>>> import numpy as np
>>> np.set_printoptions(precision=3, suppress=True, linewidth=200)
>>> tidy = lambda a: np.round(a, 3) + 0
>>> X = np.load("dump.npy")
>>> X
array([[ -3,  -3,  -3,  -3],
       [ -3,  -6,  -6,  -6],
       [ -3,  -6,  -9,  -9],
       [ -3,  -6,  -9, -12]])
>>> # equal to its transpose
>>> rng = np.random.default_rng(50364)
>>> idx = rng.permutation(4)
>>> idx
array([2, 0, 1, 3])
>>> other = X[idx][:, idx]
>>> np.diag(other)
array([ -9,  -3,  -6, -12])
>>> tidy(np.linalg.det(other)), tidy(np.linalg.det(X[idx]))
(np.float64(81.0), np.float64(81.0))
>>> tidy(np.sort(np.abs(np.linalg.eigvals(other))))
array([ 0.849,  1.278,  3.   , 24.873])
>>> ev, evecs = np.linalg.eigh(X)
>>> x0 = np.array([6, 0, 7, 8])
>>> tidy(np.linalg.eigvalsh(X[1:, 1:]))
array([-23.675,  -2.357,  -0.968])
>>> np.abs(X).sum(axis=1).max(), tidy(np.abs(ev).max())
(np.int64(30), np.float64(24.873))
>>> q, R = np.linalg.qr(X)
>>> tidy(q.T @ q)
array([[1., 0., 0., 0.],
       [0., 1., 0., 0.],
       [0., 0., 1., 0.],
       [0., 0., 0., 1.]])
>>> tidy(R)
array([[ 6.   , 10.5  , 13.5  , 15.   ],
       [ 0.   ,  2.598,  4.33 ,  5.196],
       [ 0.   ,  0.   ,  2.449,  3.674],
       [ 0.   ,  0.   ,  0.   , -2.121]])
>>> abs(R[0, 0]), tidy(np.linalg.norm(X[:, 0]))
(np.float64(6.0), np.float64(6.0))
>>> np.allclose(R.T @ R, X.T @ X)
True
>>> tidy(np.trace(q @ q.T))
np.float64(4.0)
>>> F = np.array([[0, 0, 0, 0, 1, 0, 0, 0],
...     [0, 0, 0, 1, 0, 0, 0, 0],
...     [1, 0, 0, 0, 0, 0, 0, 0],
...     [0, 0, 0, 0, 0, 0, 1, 0],
...     [0, 0, 1, 0, 0, 0, 0, 0],
...     [0, 1, 0, 0, 0, 0, 0, 0],
...     [0, 0, 0, 0, 0, 1, 0, 0],
...     [0, 0, 0, 0, 0, 0, 0, 1]])
>>> F
array([[0, 0, 0, 0, 1, 0, 0, 0],
       [0, 0, 0, 1, 0, 0, 0, 0],
       [1, 0, 0, 0, 0, 0, 0, 0],
       [0, 0, 0, 0, 0, 0, 1, 0],
       [0, 0, 1, 0, 0, 0, 0, 0],
       [0, 1, 0, 0, 0, 0, 0, 0],
       [0, 0, 0, 0, 0, 1, 0, 0],
       [0, 0, 0, 0, 0, 0, 0, 1]])
>>> np.linalg.matrix_power(F, 100)
array([[0, 0, 0, 0, 1, 0, 0, 0],
       [0, 1, 0, 0, 0, 0, 0, 0],
       [1, 0, 0, 0, 0, 0, 0, 0],
       [0, 0, 0, 1, 0, 0, 0, 0],
       [0, 0, 1, 0, 0, 0, 0, 0],
       [0, 0, 0, 0, 0, 1, 0, 0],
       [0, 0, 0, 0, 0, 0, 1, 0],
       [0, 0, 0, 0, 0, 0, 0, 1]])
>>> p = np.eye(8)[3]
>>> for _ in range(5):
...     p = p @ F
...     print(p.round(3))
... 
[0. 0. 0. 0. 0. 0. 1. 0.]
[0. 0. 0. 0. 0. 1. 0. 0.]
[0. 1. 0. 0. 0. 0. 0. 0.]
[0. 0. 0. 1. 0. 0. 0. 0.]
[0. 0. 0. 0. 0. 0. 1. 0.]
>>> ev, evecs = np.linalg.eig(X)
>>> tidy(np.sort(np.linalg.eigvals(np.linalg.inv(X))))
array([-1.177, -0.782, -0.333, -0.04 ])
>>> tidy(np.sort(np.linalg.eigvals(X @ X)))
array([  0.721,   1.633,   9.   , 618.645])
>>> q, R = np.linalg.qr(F)
>>> q.T @ q
array([[1., 0., 0., 0., 0., 0., 0., 0.],
       [0., 1., 0., 0., 0., 0., 0., 0.],
       [0., 0., 1., 0., 0., 0., 0., 0.],
       [0., 0., 0., 1., 0., 0., 0., 0.],
       [0., 0., 0., 0., 1., 0., 0., 0.],
       [0., 0., 0., 0., 0., 1., 0., 0.],
       [0., 0., 0., 0., 0., 0., 1., 0.],
       [0., 0., 0., 0., 0., 0., 0., 1.]])
>>> q
array([[ 0.,  0.,  0.,  0.,  1.,  0.,  0.,  0.],
       [-0.,  0.,  0., -1.,  0.,  0.,  0.,  0.],
       [-1., -0.,  0.,  0.,  0.,  0.,  0.,  0.],
       [-0., -0., -0.,  0.,  0.,  0., -1.,  0.],
       [-0., -0., -1., -0.,  0.,  0.,  0.,  0.],
       [-0., -1., -0.,  0., -0.,  0.,  0.,  0.],
       [-0., -0., -0., -0., -0., -1.,  0.,  0.],
       [-0., -0., -0., -0., -0., -0., -0.,  1.]])
